>>> import numpy as np
>>> import numpy.linalg as la
>>> np.set_printoptions(precision=2, suppress=True, linewidth=120)
>>> K = np.loadtxt("run7.csv", delimiter=",")
>>> K
array([[ 6.94, -7.95,  4.08],
       [ 6.93, -7.97,  4.09],
       [ 7.04, -8.07,  4.03],
       [ 6.95, -7.97,  4.02],
       [ 7.06, -7.97,  3.96],
       [ 7.12, -8.  ,  3.98],
       [ 6.96, -8.03,  3.98],
       [ 6.97, -8.02,  4.03],
       [ 7.02, -7.96,  4.05],
       [ 7.05, -7.96,  4.05],
       [ 7.01, -8.  ,  3.96],
       [ 6.99, -8.08,  4.05],
       [ 6.99, -7.97,  3.96],
       [ 3.96, -0.01,  3.02],
       [ 4.06, -0.04,  3.02],
       [ 3.95, -0.07,  2.88],
       [ 4.04, -0.01,  3.02],
       [ 4.02, -0.03,  2.97],
       [ 4.06, -0.02,  3.04],
       [ 4.01,  0.01,  2.96],
       [ 4.03,  0.02,  3.02],
       [ 4.02,  0.08,  2.91],
       [ 3.97, -0.15,  2.88],
       [ 4.01,  0.03,  2.84],
       [ 3.96, -0.07,  2.96],
       [ 3.99, -0.09,  3.12],
       [-5.91, -8.02, -0.07],
       [-5.96, -8.02,  0.06],
       [-6.1 , -7.92, -0.09],
       [-5.95, -7.99, -0.1 ],
       [-5.97, -8.02, -0.01],
       [-6.02, -8.06,  0.03],
       [-5.99, -8.  ,  0.04],
       [-5.99, -7.97, -0.03],
       [-5.94, -7.92, -0.02],
       [-6.08, -8.09, -0.01],
       [-6.  , -7.93, -0.06],
       [-6.01, -8.01, -0.02],
       [-5.98, -7.95, -0.08]])
>>> theta = np.radians(30)
>>> R = np.eye(3)
>>> R[2, 2] = R[1, 1] = np.cos(theta)
>>> R[2, 1], R[1, 2] = -np.sin(theta), np.sin(theta)
>>> R
array([[ 1.  ,  0.  ,  0.  ],
       [ 0.  ,  0.87,  0.5 ],
       [ 0.  , -0.5 ,  0.87]])
>>> out = K @ R.T
>>> np.allclose(la.norm(K, axis=1), la.norm(out, axis=1))
True
>>> np.allclose(K @ K.T, out @ out.T)
True
>>> rng = np.random.default_rng(988)
>>> idx = rng.permutation(3)
>>> out = R[:, idx] * rng.choice([-1, 1], 3)
>>> out
array([[ 0.  , -1.  ,  0.  ],
       [ 0.5 , -0.  ,  0.87],
       [ 0.87, -0.  , -0.5 ]])
>>> U, _, vt = la.svd(R.T @ out)
>>> idx
array([2, 0, 1])
>>> np.round(la.lstsq(R, out)[0], 2) + 0
array([[ 0., -1.,  0.],
       [ 0.,  0.,  1.],
       [ 1.,  0.,  0.]])
>>> idx = K[:, 0] > np.median(K[:, 0])
>>> u = K[idx].mean(axis=0) - K[~idx].mean(axis=0)
>>> idx.astype(int)
array([1, 1, 1, 1, 1, 1, 1, 1, 1, 1, 1, 1, 1, 0, 1, 0, 1, 1, 1, 0, 1, 1, 0, 0, 0, 0, 0, 0, 0, 0, 0, 0, 0, 0, 0, 0, 0,
       0, 0])
>>> cent = K[[8, 37]].astype(float)
>>> for _ in range(4):
...     idx = la.norm(K[:, None] - cent, axis=-1).argmin(axis=1)
...     cent = np.array([K[idx == j].mean(axis=0) for j in range(2)])
... 
>>> idx
array([0, 0, 0, 0, 0, 0, 0, 0, 0, 0, 0, 0, 0, 0, 0, 0, 0, 0, 0, 0, 0, 0, 0, 0, 0, 0, 1, 1, 1, 1, 1, 1, 1, 1, 1, 1, 1,
       1, 1])
>>> np.bincount(idx)
array([26, 13])
>>> cent
array([[ 5.5 , -4.01,  3.5 ],
       [-5.99, -7.99, -0.03]])
>>> W0 = np.loadtxt("m.csv", delimiter=",")
>>> W0
array([[  0.,   5.,   0., -10.,  10.,  10.,  10.,  -5.,  -5., -10.,   0.,  -5.],
       [  0.,   6.,   0., -12.,  12.,  12.,  12.,  -6.,  -6., -12.,   0.,  -6.],
       [  0.,   9.,   0., -18.,  18.,  18.,  18.,  -9.,  -9., -18.,   0.,  -9.],
       [  0.,   4.,   0.,  -8.,   8.,   8.,   8.,  -4.,  -4.,  -8.,   0.,  -4.],
       [  0.,   8.,   0., -16.,  16.,  16.,  16.,  -8.,  -8., -16.,   0.,  -8.],
       [  0.,   5.,   0., -10.,  10.,  10.,  10.,  -5.,  -5., -10.,   0.,  -5.],
       [  0.,  -8.,   0.,  16., -16., -16., -16.,   8.,   8.,  16.,   0.,   8.],
       [  0.,   3.,   0.,  -6.,   6.,   6.,   6.,  -3.,  -3.,  -6.,   0.,  -3.],
       [  0.,   1.,   0.,  -2.,   2.,   2.,   2.,  -1.,  -1.,  -2.,   0.,  -1.],
       [  0.,   6.,   0., -12.,  12.,  12.,  12.,  -6.,  -6., -12.,   0.,  -6.],
       [  0.,   3.,   0.,  -6.,   6.,   6.,   6.,  -3.,  -3.,  -6.,   0.,  -3.],
       [  0.,   6.,   0., -12.,  12.,  12.,  12.,  -6.,  -6., -12.,   0.,  -6.],
       [  0.,   3.,   0.,  -6.,   6.,   6.,   6.,  -3.,  -3.,  -6.,   0.,  -3.],
       [  0.,   4.,   0.,  -8.,   8.,   8.,   8.,  -4.,  -4.,  -8.,   0.,  -4.]])
>>> dist = la.norm(K[:, None] - K[None], axis=-1)
>>> np.flatnonzero(dist[16] < dist.mean() / 2)
array([13, 14, 15, 16, 17, 18, 19, 20, 21, 22, 23, 24, 25])
>>> dist.shape
(39, 39)
>>> U, sv, vt = la.svd(W0)
>>> vecs = vt[:(sv > 1e-8).sum()]
>>> vec = W0[11] + 2 * W0[12] + rng.integers(2) * np.eye(12)[9]
>>> vec
array([  0.,  12.,   0., -24.,  24.,  24.,  24., -12., -12., -23.,   0., -12.])
>>> la.matrix_rank(np.vstack([W0, vec]))
np.int64(2)
>>> vecs.T @ vecs
array([[ 0.  ,  0.  ,  0.  ,  0.  ,  0.  ,  0.  ,  0.  ,  0.  ,  0.  ,  0.  ,  0.  ,  0.  ],
       [ 0.  ,  0.04,  0.  , -0.08,  0.08,  0.08,  0.08, -0.04, -0.04, -0.08,  0.  , -0.04],
       [ 0.  ,  0.  ,  0.  ,  0.  ,  0.  ,  0.  ,  0.  ,  0.  ,  0.  ,  0.  ,  0.  ,  0.  ],
       [ 0.  , -0.08,  0.  ,  0.17, -0.17, -0.17, -0.17,  0.08,  0.08,  0.17,  0.  ,  0.08],
       [ 0.  ,  0.08,  0.  , -0.17,  0.17,  0.17,  0.17, -0.08, -0.08, -0.17,  0.  , -0.08],
       [ 0.  ,  0.08,  0.  , -0.17,  0.17,  0.17,  0.17, -0.08, -0.08, -0.17,  0.  , -0.08],
       [ 0.  ,  0.08,  0.  , -0.17,  0.17,  0.17,  0.17, -0.08, -0.08, -0.17,  0.  , -0.08],
       [ 0.  , -0.04,  0.  ,  0.08, -0.08, -0.08, -0.08,  0.04,  0.04,  0.08,  0.  ,  0.04],
       [ 0.  , -0.04,  0.  ,  0.08, -0.08, -0.08, -0.08,  0.04,  0.04,  0.08,  0.  ,  0.04],
       [ 0.  , -0.08,  0.  ,  0.17, -0.17, -0.17, -0.17,  0.08,  0.08,  0.17,  0.  ,  0.08],
       [ 0.  ,  0.  ,  0.  ,  0.  ,  0.  ,  0.  ,  0.  ,  0.  ,  0.  ,  0.  ,  0.  ,  0.  ],
       [ 0.  , -0.04,  0.  ,  0.08, -0.08, -0.08, -0.08,  0.04,  0.04,  0.08,  0.  ,  0.04]])
>>> u = np.array([0, 0, 2, -3, 3, -3, -1, 1, 0, -2, 1]) + 0.5
>>> F = np.eye(11) - 2 * np.outer(u, u) / (u @ u)
>>> F
array([[ 0.99, -0.01, -0.06,  0.06, -0.09,  0.06,  0.01, -0.04, -0.01,  0.04, -0.04],
       [-0.01,  0.99, -0.06,  0.06, -0.09,  0.06,  0.01, -0.04, -0.01,  0.04, -0.04],
       [-0.06, -0.06,  0.68,  0.32, -0.45,  0.32,  0.06, -0.19, -0.06,  0.19, -0.19],
       [ 0.06,  0.06,  0.32,  0.68,  0.45, -0.32, -0.06,  0.19,  0.06, -0.19,  0.19],
       [-0.09, -0.09, -0.45,  0.45,  0.37,  0.45,  0.09, -0.27, -0.09,  0.27, -0.27],
       [ 0.06,  0.06,  0.32, -0.32,  0.45,  0.68, -0.06,  0.19,  0.06, -0.19,  0.19],
       [ 0.01,  0.01,  0.06, -0.06,  0.09, -0.06,  0.99,  0.04,  0.01, -0.04,  0.04],
       [-0.04, -0.04, -0.19,  0.19, -0.27,  0.19,  0.04,  0.88, -0.04,  0.12, -0.12],
       [-0.01, -0.01, -0.06,  0.06, -0.09,  0.06,  0.01, -0.04,  0.99,  0.04, -0.04],
       [ 0.04,  0.04,  0.19, -0.19,  0.27, -0.19, -0.04,  0.12,  0.04,  0.88,  0.12],
       [-0.04, -0.04, -0.19,  0.19, -0.27,  0.19,  0.04, -0.12, -0.04,  0.12,  0.88]])
>>> vec = np.array([2, 1, 1, 0, 1, 2, 1, 1, 1, 0, 0])
>>> la.inv(F)
array([[ 0.99, -0.01, -0.06,  0.06, -0.09,  0.06,  0.01, -0.04, -0.01,  0.04, -0.04],
       [-0.01,  0.99, -0.06,  0.06, -0.09,  0.06,  0.01, -0.04, -0.01,  0.04, -0.04],
       [-0.06, -0.06,  0.68,  0.32, -0.45,  0.32,  0.06, -0.19, -0.06,  0.19, -0.19],
       [ 0.06,  0.06,  0.32,  0.68,  0.45, -0.32, -0.06,  0.19,  0.06, -0.19,  0.19],
       [-0.09, -0.09, -0.45,  0.45,  0.37,  0.45,  0.09, -0.27, -0.09,  0.27, -0.27],
       [ 0.06,  0.06,  0.32, -0.32,  0.45,  0.68, -0.06,  0.19,  0.06, -0.19,  0.19],
       [ 0.01,  0.01,  0.06, -0.06,  0.09, -0.06,  0.99,  0.04,  0.01, -0.04,  0.04],
       [-0.04, -0.04, -0.19,  0.19, -0.27,  0.19,  0.04,  0.88, -0.04,  0.12, -0.12],
       [-0.01, -0.01, -0.06,  0.06, -0.09,  0.06,  0.01, -0.04,  0.99,  0.04, -0.04],
       [ 0.04,  0.04,  0.19, -0.19,  0.27, -0.19, -0.04,  0.12,  0.04,  0.88,  0.12],
       [-0.04, -0.04, -0.19,  0.19, -0.27,  0.19,  0.04, -0.12, -0.04,  0.12,  0.88]])
>>> np.abs(la.eigvals(F))
array([1., 1., 1., 1., 1., 1., 1., 1., 1., 1., 1.])
>>> 11 - la.matrix_rank(F - np.eye(11), tol=1e-8)
np.int64(10)
>>> np.round(F.T @ (F @ vec), 2) + 0
array([2., 1., 1., 0., 1., 2., 1., 1., 1., 0., 0.])
>>> np.round(la.norm(vec), 2), np.round(la.norm(F @ vec), 2)
(np.float64(3.74), np.float64(3.74))
>>> np.sort(np.abs(np.degrees(np.angle(la.eigvals(F)))))
array([  0.,   0.,   0.,   0.,   0.,   0.,   0.,   0.,   0.,   0., 180.])
>>> X = np.load("case5.npy")
>>> X
array([[ 0.75, -0.4 , -1.22, -0.21, -0.79,  0.83, -2.11, -0.82,  0.24, -0.55],
       [-0.4 ,  0.82,  0.46, -1.15, -1.09, -1.44, -1.05,  0.65,  1.21,  0.3 ],
       [-1.22,  0.46, -1.94, -0.62, -0.45,  1.39, -1.54, -0.01, -0.71,  0.2 ],
       [-0.21, -1.15, -0.62,  1.88, -1.5 , -0.92, -0.92, -0.23,  0.9 , -0.09],
       [-0.79, -1.09, -0.45, -1.5 ,  3.58,  0.28, -1.51, -0.37,  1.6 , -0.51],
       [ 0.83, -1.44,  1.39, -0.92,  0.28, -0.21,  0.73, -1.43,  0.14, -0.31],
       [-2.11, -1.05, -1.54, -0.92, -1.51,  0.73,  0.06, -0.23, -0.04, -1.01],
       [-0.82,  0.65, -0.01, -0.23, -0.37, -1.43, -0.23,  1.42,  1.38, -0.59],
       [ 0.24,  1.21, -0.71,  0.9 ,  1.6 ,  0.14, -0.04,  1.38, -0.88, -1.14],
       [-0.55,  0.3 ,  0.2 , -0.09, -0.51, -0.31, -1.01, -0.59, -1.14,  1.51]])
>>> U, sv, vt = la.svd(X)
>>> vecs = vt[:(sv > 1e-8).sum()]
>>> vec = X[7] + 4 * X[2] + rng.integers(2) * np.eye(10)[0]
>>> vec
array([-4.68,  2.5 , -7.78, -2.69, -2.15,  4.12, -6.38,  1.37, -1.44,  0.19])
>>> np.diag(vecs.T @ vecs)
array([0.86, 0.68, 0.53, 0.92, 0.99, 0.75, 0.9 , 0.5 , 0.96, 0.9 ])
>>> np.allclose(vecs.T @ vecs @ vec, vec)
False
